>>> import numpy as np
>>> from numpy import linalg as LA
>>> np.set_printoptions(precision=2, suppress=True, linewidth=100)
>>> m1 = np.load("block18.npy")
>>> m1
array([[ 5,  6,  7,  8],
       [ 9, 10, 11, 12],
       [13, 14, 15, 16],
       [17, 18, 19, 20],
       [21, 22, 23, 24],
       [25, 26, 27, 28],
       [29, 30, 31, 32],
       [33, 34, 35, 36],
       [37, 38, 39, 40]])
>>> # rows and columns are dependent
>>> r = LA.matrix_rank(m1)
>>> r
np.int64(2)
>>> N = LA.svd(m1)[2][r:].T
>>> N.shape
(4, 2)
>>> np.round(m1 @ N, 2) + 0
array([[0., 0.],
       [0., 0.],
       [0., 0.],
       [0., 0.],
       [0., 0.],
       [0., 0.],
       [0., 0.],
       [0., 0.],
       [0., 0.]])
>>> np.allclose(m1 @ N, 0)
True
>>> left, sigma, Vt = LA.svd(m1)
>>> sigma.round(2) + 0
array([148.67,   2.8 ,   0.  ,   0.  ])
>>> M2 = left[:, :2] @ np.diag(sigma[:2]) @ Vt[:2]
>>> LA.matrix_rank(M2)
np.int64(2)
>>> round(float(LA.norm(m1 - M2, 2)), 2), round(sigma[2], 2)
(0.0, np.float64(0.0))
>>> np.round(np.abs(m1 - M2).max(), 2)
np.float64(0.0)
>>> np.argsort(-LA.norm(m1, axis=0).round(6), kind="stable")[:3]
array([3, 2, 1])
>>> u, r1 = m1[8], m1[7]
>>> u @ r1
np.int64(5318)
>>> p = (u @ r1) / (u @ u) * u
>>> np.round(LA.norm(u + r1) ** 2 + LA.norm(u - r1) ** 2, 2)
np.float64(21400.0)
>>> round(float((r1 - p) @ u), 2)
-0.0
>>> left, sigma, Vt = LA.svd(m1)
>>> evecs = Vt[:(sigma > 1e-8).sum()]
>>> rng = np.random.default_rng(9656)
>>> x0 = m1[5] + -3 * m1[2] + rng.integers(2) * np.eye(4)[0]
>>> x0
array([-14., -16., -18., -20.])
>>> np.allclose(evecs.T @ evecs @ x0, x0)
True
>>> evecs.T @ evecs
array([[ 0.7,  0.4,  0.1, -0.2],
       [ 0.4,  0.3,  0.2,  0.1],
       [ 0.1,  0.2,  0.3,  0.4],
       [-0.2,  0.1,  0.4,  0.7]])
>>> np.diag(evecs.T @ evecs)
array([0.7, 0.3, 0.3, 0.7])
>>> E = np.loadtxt("out8.csv", delimiter=",")
>>> E
array([[ 16.,   1.,   0.,   0.,   2.,   3.],
       [  2., -18.,   3.,   1.,   0.,   0.],
       [  1.,   3.,  12.,   2.,   1.,   3.],
       [  3.,   2.,   2.,   0.,   0.,   2.],
       [  1.,   0.,   0.,   1., -14.,   0.],
       [  1.,   3.,   1.,   1.,   3., -15.]])
>>> LA.matrix_rank(E, rtol=0.1)
np.int64(5)
>>> [round(float(x), 2) for x in LA.svd(E, compute_uv=False)[:3]]
[19.1, 17.31, 15.81]
>>> t = np.radians(89)
>>> r_ = np.eye(6)
>>> r_[5, 5] = r_[1, 1] = np.cos(t)
>>> r_[5, 1], r_[1, 5] = -np.sin(t), np.sin(t)
>>> r_
array([[ 1.  ,  0.  ,  0.  ,  0.  ,  0.  ,  0.  ],
       [ 0.  ,  0.02,  0.  ,  0.  ,  0.  ,  1.  ],
       [ 0.  ,  0.  ,  1.  ,  0.  ,  0.  ,  0.  ],
       [ 0.  ,  0.  ,  0.  ,  1.  ,  0.  ,  0.  ],
       [ 0.  ,  0.  ,  0.  ,  0.  ,  1.  ,  0.  ],
       [ 0.  , -1.  ,  0.  ,  0.  ,  0.  ,  0.02]])
>>> M2 = E @ r_.T
>>> round(LA.det(r_), 2), np.round(np.trace(r_), 2)
(np.float64(1.0), np.float64(4.03))
>>> np.abs(M2 - E).max(axis=0)
array([ 0.  , 17.95,  0.  ,  0.  ,  0.  , 18.  ])
>>> x0 = np.array([-2, 0, -1, -2, 1, 1])
>>> rhs = E @ x0
>>> rhs
array([-27.,  -9., -14.,  -6., -18., -17.])
>>> np.round(LA.solve(E.T, E[5]), 2) + 0
array([0., 0., 0., 0., 0., 1.])
>>> np.round(LA.solve(E, rhs), 2) + 0
array([-2.,  0., -1., -2.,  1.,  1.])
>>> np.round(LA.solve(E, rhs + E[:, 0]), 2) + 0
array([-1.,  0., -1., -2.,  1.,  1.])
>>> np.round(LA.solve(E, E[:, 1]), 2) + 0
array([0., 1., 0., 0., 0., 0.])
>>> np.round(LA.solve(E, 3 * rhs), 2) + 0
array([-6.,  0., -3., -6.,  3.,  3.])
